$ python -q
>>> import numpy as np
>>> np.set_printoptions(suppress=True, linewidth=140)
>>> F = np.loadtxt("dump.csv", delimiter=",")
>>> F
array([[ 0.2  , -0.1  ,  1.   , -0.1  ,  0.6  , -1.   ],
       [-0.1  ,  0.2  , -0.1  ,  0.9  ,  0.1  ,  1.1  ],
       [-2.7  , -0.9  ,  2.5  , -1.9  ,  0.1  ,  0.6  ],
       [-0.4  ,  1.6  ,  0.2  , -0.2  ,  0.2  , -0.2  ],
       [ 0.3  ,  2.3  ,  0.   ,  1.9  , -0.4  ,  1.9  ],
       [ 0.6  ,  0.2  ,  0.1  ,  0.3  ,  0.4  ,  0.3  ],
       [-1.   ,  0.9  ,  0.5  ,  0.   ,  0.7  , -0.9  ],
       [-0.4  ,  0.5  ,  0.7  , -0.1  ,  0.9  ,  0.2  ],
       [-0.3  ,  0.4  ,  0.3  , -0.4  , -1.   ,  0.9  ],
       [-0.2  , -2.2  ,  0.3  ,  0.9  , -0.1  ,  0.8  ],
       [-0.112,  0.197, -0.086,  0.922,  0.086,  1.105]])
>>> proj = F @ np.linalg.solve(F.T @ F, F.T)
>>> round(float(np.trace(proj)), 3)
6.0
>>> np.linalg.matrix_rank(np.eye(11) - proj)
np.int64(5)
>>> round(float(np.linalg.norm(F, 1)), 3), np.round(np.linalg.norm(F, np.inf), 3)
(9.497, np.float64(8.7))
>>> np.linalg.norm(F, axis=1).argmax()
np.int64(2)
>>> np.round(np.linalg.norm(F[6] - F[1]), 3)
np.float64(2.613)
>>> round(float(np.linalg.norm(F) ** 2 / np.linalg.norm(F, 2) ** 2), 3)
2.271
>>> np.round(np.linalg.norm(F, axis=0), 3)
array([3.042, 3.853, 2.87 , 3.162, 1.749, 3.135])
>>> round(float(np.linalg.norm(F, 2)), 3)
4.931
>>> np.round(np.linalg.norm(F, axis=1), 3)
array([1.556, 1.446, 4.281, 1.697, 3.572, 0.866, 1.833, 1.327, 1.52 , 2.536, 1.462])
>>> E = np.loadtxt("block2.csv", delimiter=",")
>>> E
array([[1., 5., 0., 0., 0., 0., 0., 0.],
       [5., 0., 5., 0., 0., 0., 0., 0.],
       [0., 5., 2., 5., 0., 0., 0., 0.],
       [0., 0., 5., 2., 5., 0., 0., 0.],
       [0., 0., 0., 5., 2., 5., 0., 0.],
       [0., 0., 0., 0., 5., 0., 5., 0.],
       [0., 0., 0., 0., 0., 5., 1., 5.],
       [0., 0., 0., 0., 0., 0., 5., 0.]])
>>> x = np.array([-1, 1, 0, -1, -1, 1, 1, -1])
>>> h1 = np.maximum(E @ x, 0)
>>> np.flatnonzero(h1 > 1e-9)
array([0, 6, 7])
>>> E * (h1 > 1e-9)[:, None]
array([[1., 5., 0., 0., 0., 0., 0., 0.],
       [0., 0., 0., 0., 0., 0., 0., 0.],
       [0., 0., 0., 0., 0., 0., 0., 0.],
       [0., 0., 0., 0., 0., 0., 0., 0.],
       [0., 0., 0., 0., 0., 0., 0., 0.],
       [0., 0., 0., 0., 0., 0., 0., 0.],
       [0., 0., 0., 0., 0., 5., 1., 5.],
       [0., 0., 0., 0., 0., 0., 5., 0.]])
>>> np.maximum(E @ x, 0) - np.maximum(-E @ x, 0)
array([ 4., -5.,  0., -7., -2.,  0.,  1.,  5.])
>>> x = np.array([-2, -3, 2, -3, 3, 3, 3, 1])
>>> rhs = E @ x
>>> rhs
array([-17.,   0., -26.,  19.,   6.,  30.,  23.,  15.])
>>> np.round(np.linalg.solve(E, E[:, 1]), 3)
array([ 0.,  1.,  0.,  0.,  0.,  0.,  0., -0.])
>>> m1 = np.load("case14.npy")
>>> m1
array([[  1,  -6,  -6,   1,  -5,   5,  -8,  -3],
       [  6,   9,  -6,   6,   5,   5,   2,   8],
       [  8,  -3,   5,   0,  -1,  -4,  -7,   8],
       [  2,   1,  -9,   7,   9,  -8,  -5,   5],
       [ -4,   1,   0,   5,   6,   8,   6,  -9],
       [ -9,   2,   3,  -4,   1,   6,   8,  -4],
       [ 25,  30, -30,  25,  15,  25,   0,  29]])
>>> out = np.array([[-1, 9],
...     [9, -3],
...     [1, 3],
...     [-5, -2],
...     [-9, -8],
...     [3, 7],
...     [-6, 0],
...     [9, -4]])
>>> np.einsum("ij->j", m1)
array([ 29,  34, -43,  40,  30,  37,  -4,  34])
>>> np.vstack([m1, out.T]).shape
(9, 8)
>>> np.einsum("ij,ij->i", m1, m1)
array([ 197,  307,  228,  330,  259,  227, 4741])
>>> np.argsort(-np.linalg.norm(m1, axis=0).round(6), kind="stable")[:3]
array([7, 2, 1])
>>> [round(float(x), 3) for x in np.linalg.svd(m1, compute_uv=False)[:3]]
[71.713, 25.254, 14.902]
>>> rk = np.linalg.matrix_rank(m1)
>>> rk
np.int64(6)
>>> ns = np.linalg.svd(m1)[2][rk:].T
>>> ns.shape
(8, 2)
>>> np.allclose(m1 @ ns, 0)
True
>>> np.round(m1 @ ns, 3) + 0
array([[0., 0.],
       [0., 0.],
       [0., 0.],
       [0., 0.],
       [0., 0.],
       [0., 0.],
       [0., 0.]])
>>> left, sv, Vh = np.linalg.svd(m1)
>>> np.argmax(sv[:-1] / (sv[1:] + 1e-6)) + 1
np.int64(6)
>>> out = left[:, :6] @ np.diag(sv[:6]) @ Vh[:6]
>>> round(np.linalg.norm(m1 - out, 2), 3), round(sv[6], 3)
(np.float64(0.0), np.float64(0.0))
>>> np.linalg.matrix_rank(out)
np.int64(6)
>>> A = np.load("layer1.npy")
>>> A
array([[0, 1, 0, 0, 1, 0, 1, 0, 0, 1, 0, 1, 1, 1, 0],
       [1, 0, 0, 0, 1, 0, 1, 0, 0, 0, 0, 1, 0, 1, 0],
       [0, 0, 0, 1, 0, 1, 0, 1, 1, 0, 1, 0, 0, 0, 1],
       [0, 0, 1, 0, 0, 1, 0, 1, 1, 0, 1, 0, 0, 0, 1],
       [1, 1, 0, 0, 0, 0, 1, 0, 0, 1, 0, 1, 1, 1, 0],
       [0, 0, 1, 1, 0, 0, 0, 1, 0, 0, 1, 0, 0, 0, 0],
       [1, 1, 0, 0, 1, 0, 0, 0, 0, 0, 0, 1, 1, 1, 0],
       [0, 0, 1, 1, 0, 1, 0, 0, 1, 0, 1, 0, 0, 0, 1],
       [0, 0, 1, 1, 0, 0, 0, 1, 0, 0, 1, 0, 0, 0, 1],
       [1, 0, 0, 0, 1, 0, 0, 0, 0, 0, 0, 1, 1, 1, 0],
       [0, 0, 1, 1, 0, 1, 0, 1, 1, 0, 0, 0, 0, 0, 0],
       [1, 1, 0, 0, 1, 0, 1, 0, 0, 1, 0, 0, 0, 0, 0],
       [1, 0, 0, 0, 1, 0, 1, 0, 0, 1, 0, 0, 0, 1, 0],
       [1, 1, 0, 0, 1, 0, 1, 0, 0, 1, 0, 0, 1, 0, 0],
       [0, 0, 1, 1, 0, 0, 0, 1, 1, 0, 0, 0, 0, 0, 0]])
>>> ev, evecs = np.linalg.eigh(A)
>>> (ev > 1e-8).sum(), (ev < -1e-8).sum()
(np.int64(5), np.int64(10))
>>> round(ev.sum(), 3), np.trace(A)
(np.float64(0.0), np.int64(0))
>>> np.round(np.linalg.eigvalsh(A @ A), 3)
array([ 0.05 ,  0.175,  0.308,  0.382,  0.643,  1.   ,  1.   ,  1.   ,  1.742,  2.618,  3.052,  3.332,  5.049, 27.493, 34.156])
